% python3 -q
>>> import numpy as np
>>> np.set_printoptions(precision=2, suppress=True, linewidth=120, floatmode="fixed")
>>> q, _ = np.linalg.qr(np.array([[-1.4, -0.3, 0.4], [2.2, 0.0, 0.2], [1.2, 1.4, -1.5]]))
>>> data = 2 * q
>>> data
array([[-0.98,  0.09,  1.74],
       [ 1.53, -0.91,  0.91],
       [ 0.84,  1.78,  0.37]])
>>> th = np.radians(135)
>>> Rm = np.eye(3)
>>> Rm[2, 2] = Rm[0, 0] = np.cos(th)
>>> Rm[2, 0], Rm[0, 2] = -np.sin(th), np.sin(th)
>>> Rm
array([[-0.71,  0.00,  0.71],
       [ 0.00,  1.00,  0.00],
       [-0.71,  0.00, -0.71]])
>>> out = data @ Rm.T
>>> np.allclose(data @ data.T, out @ out.T)
True
>>> np.linalg.svd(data, compute_uv=False), np.linalg.svd(out, compute_uv=False)
(array([2.00, 2.00, 2.00]), array([2.00, 2.00, 2.00]))
>>> print(np.round(np.linalg.det(Rm), 2), round(np.trace(Rm), 2))
1.0 -0.41
>>> np.round(np.linalg.det(data[::-1]), 2)
np.float64(-8.0)
>>> x = np.array([6, 8, 6])
>>> rhs = data @ x
>>> rhs
array([ 5.35,  7.34, 21.48])
>>> np.linalg.solve(data, 2 * rhs)
array([12.00, 16.00, 12.00])
>>> np.linalg.solve(data, rhs + data[:, 2])
array([6.00, 8.00, 7.00])
>>> rng = np.random.default_rng(1153)
>>> lab = rng.permutation(3)
>>> lab
array([1, 0, 2])
>>> out = data[lab][:, lab]
>>> round(np.linalg.det(out), 2), round(np.linalg.det(data[lab]), 2)
(np.float64(8.0), np.float64(-8.0))
>>> np.round(np.trace(out), 2)
np.float64(-1.51)
>>> out
array([[-0.91,  1.53,  0.91],
       [ 0.09, -0.98,  1.74],
       [ 1.78,  0.84,  0.37]])
>>> J = np.load("run19.npy")
>>> J
array([[1.00, 0.00, 0.00, 0.00],
       [0.00, 1.00, 0.00, 0.00],
       [0.00, 0.33, 0.67, 0.00],
       [0.00, 0.00, 0.00, 1.00]])
>>> evals, evecs = np.linalg.eig(J)
>>> print(np.sort(np.linalg.eigvals(J.T)))
[0.67 1.00 1.00 1.00]
>>> evals
array([0.67, 1.00, 1.00, 1.00])
>>> J @ evecs[:, 0] - evals[0] * evecs[:, 0]
array([0.00, 0.00, 0.00, 0.00])
>>> np.prod(evals)
np.float64(0.67)
>>> W0 = np.load("out2.npy")
>>> W0
array([[ 0.98, -0.14,  0.14],
       [-0.14,  0.01,  0.99],
       [ 0.14,  0.99,  0.01]])
>>> G = W0.T @ W0
>>> np.linalg.svd(W0, compute_uv=False) ** 2
array([1.00, 1.00, 1.00])
>>> np.trace(G), (W0 ** 2).sum()
(np.float64(3.0), np.float64(3.0))
>>> (W0 @ W0.T).shape
(3, 3)
>>> np.allclose(G, G.T)
True
>>> np.diag(G)
array([1.00, 1.00, 1.00])
>>> F = np.load("w.npy")
>>> F
array([[-1.00,  1.00,  1.00],
       [ 1.00, -1.00,  1.00],
       [ 1.00,  1.00, -1.00]])
>>> def softmax(z):
...     e = np.exp(z - z.max(axis=-1, keepdims=True))
...     return e / e.sum(axis=-1, keepdims=True)
... 
>>> softmax(data).sum(axis=1)
array([1.00, 1.00, 1.00])
>>> np.round(softmax(10 * data[0]), 2) + 0
array([0.00, 0.00, 1.00])
>>> scores = data @ data.T / np.sqrt(3)
>>> print(softmax(scores).round(6).argmax(axis=1))
[0 1 2]
>>> softmax(scores + np.triu(np.full(scores.shape, -np.inf), 1))
array([[1.00, 0.00, 0.00],
       [0.09, 0.91, 0.00],
       [0.08, 0.08, 0.83]])
>>> evals, evecs = np.linalg.eig(F)
>>> print(np.sort(np.linalg.eigvals(F @ F)))
[1.00 4.00 4.00]
>>> np.sort(np.linalg.eigvals(np.linalg.inv(F)))
array([-0.50, -0.50,  1.00])
>>> out = F / np.linalg.norm(F, axis=1, keepdims=True)
>>> G = out @ out.T
>>> np.linalg.norm(out, axis=1)
array([1.00, 1.00, 1.00])
>>> (G - 2 * np.eye(3)).round(6).argmax(axis=1)
array([1, 0, 0])
>>> (np.abs(G) > 0.9).astype(int)
array([[1, 0, 0],
       [0, 1, 0],
       [0, 0, 1]])
